$ python3 -q
>>> import numpy as np
>>> np.set_printoptions(precision=3, suppress=True, linewidth=120)
>>> W0 = np.load("x.npy")
>>> print(W0)
[[ 9 -4  9 -4]
 [ 0 -4  0 -4]
 [ 9 -4  9 -4]
 [ 0 -4  0 -4]]
>>> # row 2 repeats row 0
>>> u = np.array([2, 3, 3])
>>> print(np.polyval(u, W0[0]))
[192  23 192  23]
>>> print(np.convolve(W0[0], u))
[ 18  19  33   7  15 -12]
>>> print(np.cross(W0[0, :3], W0[1, :3]))
[ 36   0 -36]
>>> print(np.linalg.cond(W0) > 100)
True
>>> print(round(float(np.linalg.norm(W0, 2) / np.linalg.norm(W0)), 3))
0.941
>>> arr = np.array([[1.1, 0.8, -0.7, 0.6, 0.2, 0.8, 1.7, -0.5, -0.3],
...     [-1.2, -0.9, 0.5, 1.0, -0.4, 0.4, -0.1, -0.1, 1.8],
...     [-0.1, -1.2, -1.0, -0.9, -1.0, 0.9, 0.4, -1.1, 0.8],
...     [1.2, 2.3, 1.7, -0.4, -0.5, 0.9, 1.1, -0.8, 1.4],
...     [1.1, 1.4, 0.7, -0.8, -1.0, 0.6, -0.3, -2.2, 0.6],
...     [0.8, 0.8, 1.3, 0.1, 0.0, -1.1, 0.2, 1.4, 1.0],
...     [-1.3, 0.5, 0.2, -0.3, -0.6, 0.0, -1.7, 1.2, -1.7],
...     [-1.4, -0.1, 0.2, 0.4, -1.2, -1.1, 0.6, -1.2, -0.6],
...     [0.0, 0.0, 0.8, 0.7, -0.4, 0.3, 0.3, 0.1, -0.6]])
>>> rng = np.random.default_rng(18199)
>>> arr[3] = arr[7] + 0.02 * rng.normal(size=9)
>>> print(arr)
[[ 1.1    0.8   -0.7    0.6    0.2    0.8    1.7   -0.5   -0.3  ]
 [-1.2   -0.9    0.5    1.    -0.4    0.4   -0.1   -0.1    1.8  ]
 [-0.1   -1.2   -1.    -0.9   -1.     0.9    0.4   -1.1    0.8  ]
 [-1.382 -0.085  0.199  0.37  -1.182 -1.12   0.616 -1.207 -0.606]
 [ 1.1    1.4    0.7   -0.8   -1.     0.6   -0.3   -2.2    0.6  ]
 [ 0.8    0.8    1.3    0.1    0.    -1.1    0.2    1.4    1.   ]
 [-1.3    0.5    0.2   -0.3   -0.6    0.    -1.7    1.2   -1.7  ]
 [-1.4   -0.1    0.2    0.4   -1.2   -1.1    0.6   -1.2   -0.6  ]
 [ 0.     0.     0.8    0.7   -0.4    0.3    0.3    0.1   -0.6  ]]
>>> q, evecs = np.linalg.qr(arr[:, :4])[0], np.linalg.qr(arr[:, 4:])[0]
>>> s = np.linalg.svd(q.T @ evecs, compute_uv=False)
>>> print(s)
[1.    0.78  0.565 0.204]
>>> print(np.degrees(np.arccos(s.clip(0, 1))))
[ 0.438 38.765 55.59  78.225]
>>> other = np.array([[2, 3, 5],
...     [4, 0, 4],
...     [4, 3, 0],
...     [4, 4, 4],
...     [4, 1, 3],
...     [1, 1, 3],
...     [0, 1, 5],
...     [5, 2, 2],
...     [4, 0, 4]])
>>> print(np.linalg.matrix_rank(arr @ other))
3
>>> print(np.einsum("ij,ij->i", arr, arr))
[ 6.61  7.08  7.08  6.95 10.95  7.19  9.65  6.98  1.84]
>>> print(np.linalg.matrix_rank(np.vstack([arr, other.T])))
9
>>> other @ arr
Traceback (most recent call last):
  File "<python-input-23>", line 1, in <module>
    other @ arr
    ~~~~~~^~~~~
ValueError: matmul: Input operand 1 has a mismatch in its core dimension 0, with gufunc signature (n?,k),(k,m?)->(n?,m?) (size 9 is different from 3)
>>> print(np.round(np.linalg.norm(arr, 2) / np.linalg.norm(arr), 3))
0.523
>>> print([round(float(x), 3) for x in np.linalg.svd(arr, compute_uv=False)[:3]])
[4.191, 4.036, 3.165]
>>> print(round(np.log10(np.linalg.cond(arr))))
3
>>> print(np.linalg.cond(arr) > 100)
True
>>> print(np.abs(np.linalg.svd(arr)[2][-1]))
[0.449 0.129 0.378 0.523 0.357 0.262 0.41  0.019 0.005]
>>> print(np.argsort(-np.linalg.norm(arr, axis=0).round(6), kind="stable")[:3])
[7 0 8]
>>> idx = rng.permutation(9)
>>> print(idx)
[3 7 8 1 6 5 4 2 0]
>>> other = arr[idx][:, idx]
>>> print(round(float(np.trace(other)), 3))
-6.03
>>> print(np.allclose(other, arr))
False
>>> print(round(np.linalg.det(other), 3), round(np.linalg.det(arr[idx]), 3))
-7.165 -7.165
>>> print(np.diag(other))
[ 0.37 -1.2  -0.6  -0.9  -1.7  -1.1  -1.   -1.    1.1 ]
>>> print(other)
[[ 0.37  -1.207 -0.606 -0.085  0.616 -1.12  -1.182  0.199 -1.382]
 [ 0.4   -1.2   -0.6   -0.1    0.6   -1.1   -1.2    0.2   -1.4  ]
 [ 0.7    0.1   -0.6    0.     0.3    0.3   -0.4    0.8    0.   ]
 [ 1.    -0.1    1.8   -0.9   -0.1    0.4   -0.4    0.5   -1.2  ]
 [-0.3    1.2   -1.7    0.5   -1.7    0.    -0.6    0.2   -1.3  ]
 [ 0.1    1.4    1.     0.8    0.2   -1.1    0.     1.3    0.8  ]
 [-0.8   -2.2    0.6    1.4   -0.3    0.6   -1.     0.7    1.1  ]
 [-0.9   -1.1    0.8   -1.2    0.4    0.9   -1.    -1.    -0.1  ]
 [ 0.6   -0.5   -0.3    0.8    1.7    0.8    0.2   -0.7    1.1  ]]
>>> vec = np.array([1, 3, 1, 3, 0, 3, 0, 3, 1])
>>> target = arr @ vec
>>> print(target)
[ 5.2    2.3   -7.2   -7.917 -0.6    6.7    1.4   -7.8    3.5  ]
>>> print(np.round(np.linalg.solve(arr, target), 3) + 0)
[1. 3. 1. 3. 0. 3. 0. 3. 1.]
>>> mat = np.array([[3, 4, 0, 0, 3, 2, 4, 2, 0],
...     [4, 5, 4, 4, 4, 2, 1, 5, 5],
...     [1, 5, 3, 2, 1, 3, 1, 5, 4],
...     [0, 3, 5, 3, 5, 4, 3, 5, 5],
...     [4, 3, 3, 1, 5, 5, 4, 2, 3],
...     [4, 4, 2, 4, 2, 2, 2, 3, 4],
...     [2, 2, 2, 4, 2, 1, 5, 4, 0],
...     [5, 3, 1, 1, 4, 4, 3, 4, 1]])
>>> mat[5] = mat[2]
>>> print(mat)
[[3 4 0 0 3 2 4 2 0]
 [4 5 4 4 4 2 1 5 5]
 [1 5 3 2 1 3 1 5 4]
 [0 3 5 3 5 4 3 5 5]
 [4 3 3 1 5 5 4 2 3]
 [1 5 3 2 1 3 1 5 4]
 [2 2 2 4 2 1 5 4 0]
 [5 3 1 1 4 4 3 4 1]]
>>> U, s = np.linalg.svd(mat)
Traceback (most recent call last):
  File "<python-input-45>", line 1, in <module>
    U, s = np.linalg.svd(mat)
    ^^^^
ValueError: too many values to unpack (expected 2)
>>> U, s, vt = np.linalg.svd(mat, full_matrices=False)
>>> print(np.abs(U[:, 0]).round(6).argmax())
1
>>> U, s, vt = np.linalg.svd(mat)
>>> print(s.round(3) + 0)
[25.989  8.136  5.002  4.815  3.539  2.08   1.521  0.   ]
>>> print(np.argmax(s[:-1] / (s[1:] + 1e-6)) + 1)
7
>>> other = U[:, :7] @ np.diag(s[:7]) @ vt[:7]
>>> print(round(float(np.linalg.norm(mat - other) / np.linalg.norm(mat)), 3))
0.0
>>> print(np.linalg.matrix_rank(other))
7
>>> print(np.linalg.matrix_rank(mat, rtol=0.05))
7
>>> print(round(np.linalg.norm(mat - other, 2), 3), round(s[7], 3))
0.0 0.0
>>> U, s, vt = np.linalg.svd(mat)
>>> evecs = vt[:(s > 1e-8).sum()]
>>> vec = mat[7] + -1 * mat[4] + rng.integers(2) * np.eye(9)[5]
>>> print(vec)
[ 1.  0. -2.  0. -1.  0. -1.  2. -2.]
>>> print(np.linalg.matrix_rank(np.vstack([mat, vec])))
8
>>> print(np.abs(np.diag(np.linalg.qr(mat)[1])) > 1e-9)
[ True  True  True  True  True  True  True False]
>>> print(np.linalg.lstsq(mat[:-1].T, mat[-1])[2])
6
>>> print(round(float(np.trace(np.linalg.pinv(mat) @ mat)), 3))
7.0
>>> K = np.loadtxt("data.csv", delimiter=",")
>>> print(K)
[[ -8.647   4.596 -21.237]
 [  0.229  -7.095   6.954]
 [ 17.717   0.762  -7.107]
 [  0.704   0.803 -37.245]
 [ 16.204  16.188 -22.079]
 [  2.51    4.759   0.713]
 [ -4.855  -7.587   0.887]
 [ -3.779  -2.139  19.869]
 [-36.448   4.954  24.664]
 [ 12.874   2.572  -0.821]]
>>> gram = np.cov(K, rowvar=False)
>>> print(np.argsort(-K.std(axis=0).round(6), kind="stable"))
[2 0 1]
>>> print(np.argwhere(np.triu(np.abs(np.corrcoef(K.T)) > 0.8, 1)))
[]
>>> print(np.polyfit(K[:, 0], K[:, 2], 1))
[-0.605 -3.751]
>>> print(np.round(np.corrcoef(K[:, 0], K[:, 2])[0, 1], 3))
-0.492
>>> print(np.linalg.eigvalsh(gram)[::-1])
[469.935 146.621  40.349]
>>> D = np.linalg.norm(K[:, None] - K[None], axis=-1)
>>> print(np.unravel_index(D.round(6).argmax(), D.shape))
(np.int64(3), np.int64(8))
>>> print(np.flatnonzero(D[5] < D.mean() / 2))
[1 5 6 9]
>>> print(D[5])
[24.623 13.589 17.561 38.206 28.942  0.    14.377 21.309 45.732 10.703]
>>> print(D.mean(axis=1).argmax())
8
>>> other = np.linalg.inv(arr)
>>> print(round(float(np.linalg.slogdet(arr)[0]), 3))
-1.0
>>> print((np.abs(other) > 1e-9).astype(int))
[[1 1 1 1 1 1 1 1 1]
 [1 1 1 1 1 1 1 1 1]
 [1 1 1 1 1 1 1 1 1]
 [1 1 1 1 1 1 1 1 1]
 [1 1 1 1 1 1 1 1 1]
 [1 1 1 1 1 1 1 1 1]
 [1 1 1 1 1 1 1 1 1]
 [1 1 1 1 1 1 1 1 1]
 [1 1 1 1 1 1 1 1 1]]
>>> print(np.allclose(other, arr.T))
False
>>> print(np.round(np.linalg.inv(other), 3) + 0)
[[ 1.1    0.8   -0.7    0.6    0.2    0.8    1.7   -0.5   -0.3  ]
 [-1.2   -0.9    0.5    1.    -0.4    0.4   -0.1   -0.1    1.8  ]
 [-0.1   -1.2   -1.    -0.9   -1.     0.9    0.4   -1.1    0.8  ]
 [-1.382 -0.085  0.199  0.37  -1.182 -1.12   0.616 -1.207 -0.606]
 [ 1.1    1.4    0.7   -0.8   -1.     0.6   -0.3   -2.2    0.6  ]
 [ 0.8    0.8    1.3    0.1    0.    -1.1    0.2    1.4    1.   ]
 [-1.3    0.5    0.2   -0.3   -0.6    0.    -1.7    1.2   -1.7  ]
 [-1.4   -0.1    0.2    0.4   -1.2   -1.1    0.6   -1.2   -0.6  ]
 [ 0.     0.     0.8    0.7   -0.4    0.3    0.3    0.1   -0.6  ]]
>>> print(np.round(arr @ other, 3) + 0)
[[1. 0. 0. 0. 0. 0. 0. 0. 0.]
 [0. 1. 0. 0. 0. 0. 0. 0. 0.]
 [0. 0. 1. 0. 0. 0. 0. 0. 0.]
 [0. 0. 0. 1. 0. 0. 0. 0. 0.]
 [0. 0. 0. 0. 1. 0. 0. 0. 0.]
 [0. 0. 0. 0. 0. 1. 0. 0. 0.]
 [0. 0. 0. 0. 0. 0. 1. 0. 0.]
 [0. 0. 0. 0. 0. 0. 0. 1. 0.]
 [0. 0. 0. 0. 0. 0. 0. 0. 1.]]
>>> Xc = K - K.mean(axis=0)
>>> evecs = np.linalg.svd(Xc)[2][:2]
>>> other = Xc - Xc @ evecs.T @ evecs
>>> print(round(float(np.linalg.norm(other) / np.linalg.norm(Xc)), 3))
0.248
>>> print(np.round(np.cov(Xc @ evecs.T, rowvar=False), 3) + 0)
[[469.935   0.   ]
 [  0.    146.621]]
>>> print(np.linalg.norm(other, axis=1).round(6).argmax())
4
>>> print(np.diag(evecs.T @ evecs))
[0.999 0.022 0.979]
>>> feats = np.loadtxt("dump.csv", delimiter=",")
>>> print(feats)
[[ 0.491  0.109  0.381  0.233 -0.04  -0.193]
 [ 0.109  0.894 -0.145  0.05   0.237 -0.06 ]
 [ 0.381 -0.145  0.666 -0.098  0.206  0.066]
 [ 0.233  0.05  -0.098  0.775 -0.254  0.209]
 [-0.04   0.237  0.206 -0.254  0.37   0.262]
 [-0.193 -0.06   0.066  0.209  0.262  0.805]]
>>> print(round(float(np.trace(np.linalg.pinv(feats) @ feats)), 3))
4.0
>>> print(feats @ np.linalg.pinv(feats) @ feats)
[[ 0.491  0.109  0.381  0.233 -0.04  -0.193]
 [ 0.109  0.894 -0.145  0.05   0.237 -0.06 ]
 [ 0.381 -0.145  0.666 -0.098  0.206  0.066]
 [ 0.233  0.05  -0.098  0.775 -0.254  0.209]
 [-0.04   0.237  0.206 -0.254  0.37   0.262]
 [-0.193 -0.06   0.066  0.209  0.262  0.805]]
>>> vec = np.array([0, 0, 0, 2, 1, 1])
>>> print(feats @ vec)
[0.233 0.276 0.077 1.504 0.124 1.484]
>>> print(feats @ feats @ vec)
[0.233 0.276 0.077 1.504 0.124 1.484]
>>> print(np.linalg.eigvalsh(2 * feats - np.eye(6)))
[-1. -1.  1.  1.  1.  1.]
>>> print(np.eye(6) - feats)
[[ 0.509 -0.109 -0.381 -0.233  0.04   0.193]
 [-0.109  0.106  0.145 -0.05  -0.237  0.06 ]
 [-0.381  0.145  0.334  0.098 -0.206 -0.066]
 [-0.233 -0.05   0.098  0.225  0.254 -0.209]
 [ 0.04  -0.237 -0.206  0.254  0.63  -0.262]
 [ 0.193  0.06  -0.066 -0.209 -0.262  0.195]]
>>> print(feats.sum(axis=0))
[0.981 1.084 1.076 0.914 0.78  1.089]
>>> print(np.round(np.linalg.norm(feats), 3))
2.0
>>> print(np.count_nonzero(feats))
36
>>> print(round(float(np.abs(feats).max()), 3))
0.894
>>> np.zeros(6, 6)
Traceback (most recent call last):
  File "<python-input-103>", line 1, in <module>
    np.zeros(6, 6)
    ~~~~~~~~^^^^^^
TypeError: Cannot interpret '6' as a data type
>>> feats[:, 6]
Traceback (most recent call last):
  File "<python-input-104>", line 1, in <module>
    feats[:, 6]
    ~~~~~^^^^^^
IndexError: index 6 is out of bounds for axis 1 with size 6
>>> E = np.load("case1.npy")
>>> print(E)
[[  1.4     1.1     7.022   0.5  ]
 [  0.     -1.     -0.006  -2.2  ]
 [ -0.6     0.1    -3.011  -1.2  ]
 [  1.      0.7     4.975  -1.   ]
 [ -0.4     0.8    -2.014  -0.1  ]
 [  1.6     1.6     8.009  -1.3  ]
 [ -2.4     0.8   -11.979  -0.6  ]
 [ -0.5    -1.6    -2.493  -0.2  ]
 [ -2.3    -0.1   -11.529   0.3  ]
 [ -0.3    -0.2    -1.478   0.8  ]
 [ -0.1     1.8    -0.475   1.5  ]
 [  1.7    -0.6     8.515  -0.8  ]
 [  0.      1.1     0.015   0.2  ]
 [ -1.5     1.2    -7.475  -0.8  ]
 [  0.      0.8     0.006   0.7  ]
 [  1.7     2.3     8.484   0.4  ]
 [  1.7     2.2     8.515  -0.4  ]
 [ -0.1    -0.8    -0.512   1.   ]
 [ -1.6    -0.5    -8.036   0.1  ]
 [  0.1     1.9     0.51   -0.3  ]
 [ -1.5    -1.     -7.496  -1.   ]
 [  2.2    -0.7    11.006   0.6  ]
 [ -1.1    -0.9    -5.482  -0.1  ]
 [  2.     -0.8    10.009  -0.3  ]
 [  0.2    -0.8     0.981  -0.3  ]
 [  0.5     1.      2.494   0.6  ]
 [ -1.1    -0.4    -5.527   1.   ]
 [  0.7    -0.5     3.471   0.7  ]
 [ -0.9     0.     -4.518  -0.2  ]
 [ -0.2    -1.4    -1.002   1.8  ]
 [  0.4    -0.6     1.956   0.6  ]
 [ -0.4     0.9    -1.955  -0.8  ]
 [ -1.2    -0.5    -6.018  -0.7  ]
 [  0.5    -1.8     2.507   0.3  ]
 [ -1.2    -0.3    -6.      1.2  ]
 [ -0.2     0.5    -1.01   -1.   ]
 [ -0.4     0.     -1.998  -1.1  ]]
>>> # column 2 dominates
>>> u, v = E[36], E[17]
>>> print(round(u @ v, 3))
-0.037
>>> p = (u @ v) / (u @ u) * u
>>> print(v - p)
[-0.103 -0.8   -0.526  0.992]
>>> print(np.outer(u, v))
[[ 0.04   0.32   0.205 -0.4  ]
 [-0.    -0.    -0.     0.   ]
 [ 0.2    1.598  1.023 -1.998]
 [ 0.11   0.88   0.563 -1.1  ]]
>>> print(round(float(np.linalg.norm(u + v) ** 2 + np.linalg.norm(u - v) ** 2), 3))
14.548
>>> print(np.round((v - p) @ u, 3))
-0.0
